$ ipython --no-banner

In [1]: import numpy as np

In [2]: np.set_printoptions(precision=1, suppress=True, linewidth=160, sign=" ")

In [3]: rd = lambda a: np.round(a, 1) + 0

In [4]: A = np.load("a.npy")

In [5]: rd(A)
Out[5]: 
array([[-1.2, -6.4, -7.6],
       [-4.3, -0.9, -9. ],
       [-5.1,  8. , -3.1],
       [-5.6,  6. , -5.7],
       [-1. ,  8.5,  5.2],
       [-3.6,  9.3,  0.9],
       [ 5.4, -2.7,  8. ],
       [-5.4,  7.2, -4.4],
       [-0.7,  8.3,  5.6],
       [ 4.1, -9.1,  0.2],
       [-3.8,  9.2,  0.4],
       [-4.4, -0.6, -9. ],
       [-4.9,  0.7, -8.7],
       [-0.5,  8.1,  5.8],
       [-2.6,  9.3,  2.7],
       [ 1.3, -8.7, -4.8],
       [-0.3, -7.4, -6.7]])

In [6]: Uu, sv, vt = np.linalg.svd(A)

In [7]: np.argmax(sv[:-1] / (sv[1:] + 1e-6)) + 1
Out[7]: np.int64(2)

In [8]: rd(sv)
Out[8]: array([ 32.,  26.,   0.])

In [9]: out = Uu[:, :2] @ np.diag(sv[:2]) @ vt[:2]

In [10]: rd(out)
Out[10]: 
array([[-1.2, -6.4, -7.6],
       [-4.3, -0.9, -9. ],
       [-5.1,  8. , -3.1],
       [-5.6,  6. , -5.7],
       [-1. ,  8.5,  5.2],
       [-3.6,  9.3,  0.9],
       [ 5.4, -2.7,  8. ],
       [-5.4,  7.2, -4.4],
       [-0.7,  8.3,  5.6],
       [ 4.1, -9.1,  0.2],
       [-3.8,  9.2,  0.4],
       [-4.4, -0.6, -9. ],
       [-4.9,  0.7, -8.7],
       [-0.5,  8.1,  5.8],
       [-2.6,  9.3,  2.7],
       [ 1.3, -8.7, -4.8],
       [-0.3, -7.4, -6.7]])

In [11]: rd(np.linalg.norm(A - out, 2)), rd(sv[2])
Out[11]: (np.float64(0.0), np.float64(0.0))

In [12]: rank = np.linalg.matrix_rank(A)

In [13]: rank
Out[13]: np.int64(2)

In [14]: ns = np.linalg.svd(A)[2][rank:].T

In [15]: np.linalg.matrix_rank(A.T @ A), np.linalg.matrix_rank(A @ A.T)
Out[15]: (np.int64(2), np.int64(2))

In [16]: print(rd(ns[:, 0] / ns[np.abs(ns[:, 0]).round(6).argmax(), 0]))
[ 1.   0.4 -0.5]

In [17]: cent = A[[11, 13]].astype(float)

In [18]: for _ in range(3):
    ...:     idx = np.linalg.norm(A[:, None] - cent, axis=-1).argmin(axis=1)
    ...:     cent = np.array([A[idx == j].mean(axis=0) for j in range(2)])
    ...: 

In [19]: idx
Out[19]: array([ 0,  0,  1,  1,  1,  1,  1,  1,  1,  0,  1,  0,  0,  1,  1,  0,  0])

In [20]: rd(cent)
Out[20]: 
array([[-1.4, -4.6, -6.5],
       [-2.3,  7.1,  1.5]])

In [21]: rd(cent[1] - cent[0])
Out[21]: array([-0.9, 11.7,  8.1])

In [22]: E = np.array([[0.0, -1.2, -0.3, -1.4, 1.2],
    ...:     [-0.3, -0.9, -0.5, 0.1, 0.4],
    ...:     [-0.5, -1.3, 0.6, -0.3, -0.2],
    ...:     [0.3, -1.3, 0.5, -0.5, 0.3],
    ...:     [-0.2, -1.0, 0.1, 2.9, 0.1],
    ...:     [1.0, -1.3, -0.4, 0.1, -0.6]])

In [23]: E[:, 4] *= 3

In [24]: rd(E)
Out[24]: 
array([[ 0. , -1.2, -0.3, -1.4,  3.6],
       [-0.3, -0.9, -0.5,  0.1,  1.2],
       [-0.5, -1.3,  0.6, -0.3, -0.6],
       [ 0.3, -1.3,  0.5, -0.5,  0.9],
       [-0.2, -1. ,  0.1,  2.9,  0.3],
       [ 1. , -1.3, -0.4,  0.1, -1.8]])

In [25]: out = np.c_[E[:, :3] @ np.array([[0, 3, 3], [3, 2, 1], [2, 2, 0]]), np.array([-2, 3, -1, -3, 3, 1])]

In [26]: rd(out)
Out[26]: 
array([[-4.2, -3. , -1.2, -2. ],
       [-3.7, -3.7, -1.8,  3. ],
       [-2.7, -2.9, -2.8, -1. ],
       [-2.9, -0.7, -0.4, -3. ],
       [-2.8, -2.4, -1.6,  3. ],
       [-4.7, -0.4,  1.7,  1. ]])

In [27]: rd(np.linalg.lstsq(E, out[:, 0])[0])
Out[27]: array([ 0.,  3.,  2.,  0.,  0.])

In [28]: out = E / np.linalg.norm(E, axis=1, keepdims=True)

In [29]: cov = out @ out.T

In [30]: rd(cov[1])
Out[30]: array([ 0.8,  1. ,  0.1,  0.7,  0.3, -0.3])

In [31]: rd(np.linalg.norm(out, axis=1))
Out[31]: array([ 1.,  1.,  1.,  1.,  1.,  1.])

In [32]: (cov - 2 * np.eye(6)).round(6).argmax(axis=1)
Out[32]: array([ 1,  0,  3,  0,  1,  2])

In [33]: np.argwhere(np.triu(np.abs(cov) > 0.95, 1))
Out[33]: array([], shape=(0, 2), dtype=int64)

In [34]: rd(cov)
Out[34]: 
array([[ 1. ,  0.8, -0.1,  0.8, -0.1, -0.5],
       [ 0.8,  1. ,  0.1,  0.7,  0.3, -0.3],
       [-0.1,  0.1,  1. ,  0.5,  0.1,  0.5],
       [ 0.8,  0.7,  0.5,  1. ,  0. ,  0. ],
       [-0.1,  0.3,  0.1,  0. ,  1. ,  0.1],
       [-0.5, -0.3,  0.5,  0. ,  0.1,  1. ]])

In [35]: Uu, sv, vt = np.linalg.svd(cov, full_matrices=False)

In [36]: rd(Uu.T @ cov @ vt.T)
Out[36]: 
array([[ 2.6,  0. ,  0. ,  0. ,  0. ,  0. ],
       [ 0. ,  1.7,  0. ,  0. ,  0. ,  0. ],
       [ 0. ,  0. ,  1.1,  0. ,  0. ,  0. ],
       [ 0. ,  0. ,  0. ,  0.4,  0. ,  0. ],
       [ 0. ,  0. ,  0. ,  0. ,  0.2,  0. ],
       [ 0. ,  0. ,  0. ,  0. ,  0. ,  0. ]])

In [37]: rd(sv / sv[0])
Out[37]: array([ 1. ,  0.7,  0.4,  0.1,  0.1,  0. ])

In [38]: rd(sv)
Out[38]: array([ 2.6,  1.7,  1.1,  0.4,  0.2,  0. ])

In [39]: np.abs(Uu[:, 0]).round(6).argmax()
Out[39]: np.int64(0)

In [40]: rd(vt @ vt.T)
Out[40]: 
array([[ 1.,  0.,  0.,  0.,  0.,  0.],
       [ 0.,  1.,  0.,  0.,  0.,  0.],
       [ 0.,  0.,  1.,  0.,  0.,  0.],
       [ 0.,  0.,  0.,  1.,  0.,  0.],
       [ 0.,  0.,  0.,  0.,  1.,  0.],
       [ 0.,  0.,  0.,  0.,  0.,  1.]])

In [41]: Uu.shape, sv.shape, vt.shape
Out[41]: ((6, 6), (6,), (6, 6))

In [42]: print(rd(np.sqrt((sv ** 2).sum())), rd(np.linalg.norm(cov)))
3.4 3.4

In [43]: cov = np.cov(A, rowvar=False)

In [44]: rd(cov)
Out[44]: 
array([[ 10.6, -12.5,   9.9],
       [-12.5,  49.5,  17.3],
       [  9.9,  17.3,  33.4]])

In [45]: rd(np.corrcoef(A.T))
Out[45]: 
array([[ 1. , -0.5,  0.5],
       [-0.5,  1. ,  0.4],
       [ 0.5,  0.4,  1. ]])

In [46]: rd(np.polyfit(A[:, 2], A[:, 1], 1))
Out[46]: array([ 0.5,  3.2])

In [47]: print(rd(A.std(axis=0)))
[ 3.2  6.8  5.6]

In [48]: hat = E @ np.linalg.solve(E.T @ E, E.T)

In [49]: rd(hat @ E[:, 4])
Out[49]: array([ 3.6,  1.2, -0.6,  0.9,  0.3, -1.8])

In [50]: np.allclose(hat @ hat, hat)
Out[50]: True

In [51]: rng = np.random.default_rng(494011)

In [52]: data = np.array([[2, 0, 1, 1, 2],
    ...:     [3, 0, 1, 2, 2],
    ...:     [1, 2, 0, 3, 0],
    ...:     [0, 0, 0, 1, 0],
    ...:     [1, 0, 0, 2, 0],
    ...:     [2, 0, 3, 2, 0]]) * (rng.random((6, 5)) < 0.3)

In [53]: data
Out[53]: 
array([[ 0,  0,  0,  0,  0],
       [ 0,  0,  0,  2,  0],
       [ 0,  2,  0,  0,  0],
       [ 0,  0,  0,  0,  0],
       [ 1,  0,  0,  0,  0],
       [ 0,  0,  0,  2,  0]])

In [54]: rd(data @ np.linalg.pinv(data) @ data)
Out[54]: 
array([[ 0.,  0.,  0.,  0.,  0.],
       [ 0.,  0.,  0.,  2.,  0.],
       [ 0.,  2.,  0.,  0.,  0.],
       [ 0.,  0.,  0.,  0.,  0.],
       [ 1.,  0.,  0.,  0.,  0.],
       [ 0.,  0.,  0.,  2.,  0.]])

In [55]: np.linalg.lstsq(data[:-1].T, data[-1])[2]
Out[55]: np.int32(3)

In [56]: rd(np.trace(np.linalg.pinv(data) @ data))
Out[56]: np.float64(3.0)
